$ python -q
>>> import numpy as np
>>> np.set_printoptions(precision=2, suppress=True, linewidth=140, legacy="1.25")
>>> J = np.loadtxt("dump.csv", delimiter=",")
>>> J
array([[ 0.,  3.],
       [ 3., -8.]])
>>> M2 = np.linalg.inv(J)
>>> M2
array([[0.89, 0.33],
       [0.33, 0.  ]])
>>> round(float(np.linalg.slogdet(J)[0]), 2)
-1.0
>>> print(np.allclose(M2, J.T))
False
>>> print(np.linalg.det(J) * M2)
[[-8. -3.]
 [-3. -0.]]
>>> round(float(np.linalg.det(J) * np.linalg.det(M2)), 2)
1.0
>>> round(np.linalg.cond(J), 2)
9.0
>>> cov = J.T @ J
>>> np.linalg.eigvalsh(cov)[::-1]
array([81.,  1.])
>>> np.allclose(cov, cov.T)
True
>>> np.trace(cov), (J ** 2).sum()
(82.0, 82.0)
>>> np.linalg.matrix_rank(cov)
2
>>> print(np.diag(cov))
[ 9. 73.]
>>> feats = np.loadtxt("sample2.csv", delimiter=",")
>>> print(feats)
[[0. 0. 1. 0. 0.]
 [0. 0. 0. 0. 0.]
 [1. 0. 0. 0. 0.]
 [0. 0. 0. 0. 1.]
 [0. 0. 0. 1. 0.]]
>>> np.sort(np.linalg.eigvals(feats).real)
array([-1., -1.,  0.,  1.,  1.])
>>> Uu, sig, Vh = np.linalg.svd(feats)
>>> vecs = Vh[:(sig > 1e-8).sum()]
>>> rng = np.random.default_rng(3)
>>> x = feats[3] + -3 * feats[2] + rng.integers(2) * np.eye(5)[4]
>>> x
array([-3.,  0.,  0.,  0.,  2.])
>>> print(round(np.linalg.norm(x - vecs.T @ vecs @ x), 2))
0.0
>>> rank = np.linalg.matrix_rank(feats)
>>> rank
4
>>> null = np.linalg.svd(feats)[2][rank:].T
>>> null[:, 0] / null[np.abs(null[:, 0]).round(6).argmax(), 0]
array([0., 1., 0., 0., 0.])
>>> [int(np.linalg.matrix_rank(np.delete(feats, i, axis=0))) for i in range(5)]
[3, 4, 3, 3, 3]
>>> vals, vecs = np.linalg.eigh(feats)
>>> np.linalg.svd(feats, compute_uv=False)
array([1., 1., 1., 1., 0.])
>>> (vals > 1e-8).sum(), (vals < -1e-8).sum()
(2, 2)
>>> print(np.linalg.eigvalsh(feats @ feats))
[0. 1. 1. 1. 1.]
>>> print(vals)
[-1. -1.  0.  1.  1.]
>>> print(np.round(vecs.T @ vecs, 2) + 0)
[[1. 0. 0. 0. 0.]
 [0. 1. 0. 0. 0.]
 [0. 0. 1. 0. 0.]
 [0. 0. 0. 1. 0.]
 [0. 0. 0. 0. 1.]]
>>> Uu, sig, Vh = np.linalg.svd(feats)
>>> sig
array([1., 1., 1., 1., 0.])
>>> print(np.argmax(sig[:-1] / (sig[1:] + 1e-6)) + 1)
4
>>> M2 = Uu[:, :4] @ np.diag(sig[:4]) @ Vh[:4]
>>> np.linalg.matrix_rank(feats, rtol=0.05)
4
>>> np.abs(feats - M2).max()
0.0
>>> M2
array([[0., 0., 1., 0., 0.],
       [0., 0., 0., 0., 0.],
       [1., 0., 0., 0., 0.],
       [0., 0., 0., 0., 1.],
       [0., 0., 0., 1., 0.]])
>>> data = np.load("block14.npy")
>>> data
array([[ 0.75,  0.23, -0.3 , -0.21],
       [ 0.23,  0.07, -0.11, -0.04],
       [-0.3 , -0.11,  0.43, -0.38],
       [-0.21, -0.04, -0.38,  0.74]])
>>> rank = np.linalg.matrix_rank(data)
>>> rank
2
>>> null = np.linalg.svd(data)[2][rank:].T
>>> print(np.linalg.matrix_rank(data.T @ data), np.linalg.matrix_rank(data @ data.T))
2 2
>>> print(null @ null.T)
[[ 0.25 -0.23  0.3   0.21]
 [-0.23  0.93  0.11  0.04]
 [ 0.3   0.11  0.57  0.38]
 [ 0.21  0.04  0.38  0.26]]
>>> print(np.allclose(data @ null, 0))
True
>>> vals, vecs = np.linalg.eigh(data)
>>> (vals > 1e-8).sum(), (vals < -1e-8).sum()
(2, 0)
>>> np.round(vals.sum(), 2), round(np.trace(data), 2)
(2.0, 2.0)
>>> Uu, sig, Vh = np.linalg.svd(data)
>>> vecs = Vh[:(sig > 1e-8).sum()]
>>> x = data[3] + 2 * data[1] + rng.integers(2) * np.eye(4)[2]
>>> x
array([ 0.26,  0.11, -0.6 ,  0.67])
>>> np.round(np.linalg.norm(x - vecs.T @ vecs @ x), 2)
0.0
>>> vecs.T @ vecs
array([[ 0.75,  0.23, -0.3 , -0.21],
       [ 0.23,  0.07, -0.11, -0.04],
       [-0.3 , -0.11,  0.43, -0.38],
       [-0.21, -0.04, -0.38,  0.74]])
>>> np.diag(vecs.T @ vecs)
array([0.75, 0.07, 0.43, 0.74])
>>> np.linalg.matrix_rank(np.vstack([data, x]))
2
>>> print(np.allclose(vecs.T @ vecs @ x, x))
True
>>> sig = 20 * 0.2 ** np.arange(3)
>>> q, _ = np.linalg.qr(np.array([[0.8, -0.2, 0.6], [0.1, -1.2, -0.5], [-0.2, 0.3, -1.1]]))
>>> m1 = rng.normal(size=(20, 3)) * sig @ q
>>> m1
array([[ 48.92, -10.08, -11.01],
       [  8.43,  -0.92,  -3.65],
       [  5.52,   3.05,   0.85],
       [ -4.23,   2.07,   0.46],
       [ 13.3 ,   1.86,  -4.01],
       [ -8.98,   2.64,   2.6 ],
       [  4.13,  -0.54,   0.35],
       [-10.29,   3.73,   1.78],
       [-11.4 ,  -5.79,   3.68],
       [  4.04,  -4.82,  -0.9 ],
       [  5.31,  -4.31,  -0.08],
       [ -2.63,  -2.69,  -1.23],
       [-19.53,   6.85,   2.3 ],
       [ -5.75,  -1.88,   1.41],
       [ 20.71,  -3.64,  -4.61],
       [-27.4 ,   1.73,   6.76],
       [-21.49,   4.32,   3.87],
       [-11.57,  -0.38,   2.8 ],
       [ 14.49,  -3.8 ,  -5.06],
       [-13.85,   0.13,   2.09]])
>>> M2 = np.c_[m1[:, :1] @ np.array([[1]]), np.array([0, 0, 1, 2, 1, 3, 3, 0, 2, 0, 2, 0, 2, 2, 2, 3, 0, 1, 2, 1])]
>>> M2
array([[ 48.92,   0.  ],
       [  8.43,   0.  ],
       [  5.52,   1.  ],
       [ -4.23,   2.  ],
       [ 13.3 ,   1.  ],
       [ -8.98,   3.  ],
       [  4.13,   3.  ],
       [-10.29,   0.  ],
       [-11.4 ,   2.  ],
       [  4.04,   0.  ],
       [  5.31,   2.  ],
       [ -2.63,   0.  ],
       [-19.53,   2.  ],
       [ -5.75,   2.  ],
       [ 20.71,   2.  ],
       [-27.4 ,   3.  ],
       [-21.49,   0.  ],
       [-11.57,   1.  ],
       [ 14.49,   2.  ],
       [-13.85,   1.  ]])
>>> np.round(np.linalg.lstsq(m1, M2[:, 0])[0], 2) + 0
array([1., 0., 0.])
>>> print(np.linalg.matrix_rank(M2))
2
>>> np.linalg.matrix_rank(np.c_[m1, M2])
4
>>> Xs = m1 - m1.mean(axis=0)
>>> Uu, sig, Vh = np.linalg.svd(Xs, full_matrices=False)
>>> print(np.abs(Vh[0]).argmax())
0
>>> np.round(Xs.mean(axis=0), 2) + 0
array([0., 0., 0.])
>>> np.round(sig ** 2 / (sig ** 2).sum(), 2) + 0
array([0.97, 0.03, 0.  ])
>>> np.abs(Vh[-1])
array([0.23, 0.09, 0.97])
>>> w1 = np.array([[-6, 8, 5, -8, 4, -1], [4, 6, -9, -7, -2, -8], [9, 7, 2, 6, -2, 6]])
>>> b = np.array([0, 0, 1, 3, 2, 3])
>>> H = np.maximum(m1 @ w1 + b, 0)
>>> print(np.linalg.matrix_rank(H))
6
>>> (H > 0).mean(axis=0)
array([0.5 , 0.4 , 0.55, 0.55, 0.45, 0.55])
>>> C = np.array([[0, 1], [2, 0], [0, 0], [1, 2], [2, 2], [0, 1]])
>>> print((H @ C).round(6).argmax(axis=1))
[0 0 0 1 0 1 0 1 1 1 0 1 1 1 0 1 1 1 0 1]
>>> w1 @ C
array([[ 16, -15],
       [  1, -22],
       [ 16,  23]])
>>> cov = np.cov(m1, rowvar=False)
>>> print(np.corrcoef(m1.T))
[[ 1.   -0.67 -0.96]
 [-0.67  1.    0.6 ]
 [-0.96  0.6   1.  ]]
>>> print(np.argwhere(np.triu(np.abs(np.corrcoef(m1.T)) > 0.8, 1)))
[[0 2]]
>>> np.argsort(-m1.std(axis=0).round(6), kind="stable")
array([0, 1, 2])
>>> F = np.array([[19, 4, 4, 9, 14],
...     [4, 2, 2, 4, 4],
...     [4, 2, 2, 4, 4],
...     [9, 4, 4, 11, 10],
...     [14, 4, 4, 10, 12]])
>>> np.count_nonzero(F)
25
>>> np.unravel_index(np.abs(F).argmax(), F.shape)
(0, 0)
>>> F.mean(axis=0)
array([10. ,  3.2,  3.2,  7.6,  8.8])
>>> np.abs(F).max()
19
>>> print(F.sum(axis=0))
[50 16 16 38 44]
>>> np.diff(F, axis=0)
array([[-15,  -2,  -2,  -5, -10],
       [  0,   0,   0,   0,   0],
       [  5,   2,   2,   7,   6],
       [  5,   0,   0,  -1,   2]])
>>> F.shape
(5, 5)
>>> np.round(np.linalg.norm(F), 2)
39.85
>>> np.round(np.linalg.svd(F, compute_uv=False), 2) + 0
array([39.43,  5.72,  0.85,  0.  ,  0.  ])
>>> M = np.array([[3.27, -1.0, 0.81, -1.33],
...     [-1.0, 3.24, 0.28, -0.8],
...     [0.81, 0.28, 4.22, 0.1],
...     [-1.33, -0.8, 0.1, 3.27]])
>>> f = np.array([3, 1, 3, 5])
>>> M2 = M + np.outer(f, np.eye(4)[2])
>>> np.linalg.matrix_rank(np.linalg.inv(M2) - np.linalg.inv(M), tol=1e-8)
1
>>> print(np.linalg.matrix_rank(M2 - M))
1
>>> labels = rng.permutation(4)
>>> M2 = M[:, labels] * rng.choice([-1, 1], 4)
>>> M2
array([[ 3.27, -1.33, -1.  , -0.81],
       [-1.  , -0.8 ,  3.24, -0.28],
       [ 0.81,  0.1 ,  0.28, -4.22],
       [-1.33,  3.27, -0.8 , -0.1 ]])
>>> Uu, _, Vh = np.linalg.svd(M.T @ M2)
>>> labels
array([0, 3, 1, 2])
>>> M2 = np.array([[-1, 5], [4, -4]])
>>> C = np.array([[3, 8, 2], [5, 5, 3], [4, 7, 4]])
>>> W0 = np.kron(M2, C)
>>> W0
array([[ -3,  -8,  -2,  15,  40,  10],
       [ -5,  -5,  -3,  25,  25,  15],
       [ -4,  -7,  -4,  20,  35,  20],
       [ 12,  32,   8, -12, -32,  -8],
       [ 20,  20,  12, -20, -20, -12],
       [ 16,  28,  16, -16, -28, -16]])
>>> x = np.array([-1, 4, -5, -4, 4, 5])
>>> target = W0 @ x
>>> b, lr = np.zeros(6), 1 / np.linalg.norm(W0, 2) ** 2
>>> for i in range(12):
...     b -= lr * W0.T @ (W0 @ b - target)
...     if i % 2 == 0: print(i, round(np.linalg.norm(W0 @ b - target), 2))
... 
0 93.15
2 84.28
4 77.51
6 72.38
8 68.51
10 65.59
>>> b
array([ 0.13,  0.34, -0.14,  1.04,  2.25,  1.24])
>>> print(round(float(np.linalg.cond(W0)), 2))
47.87
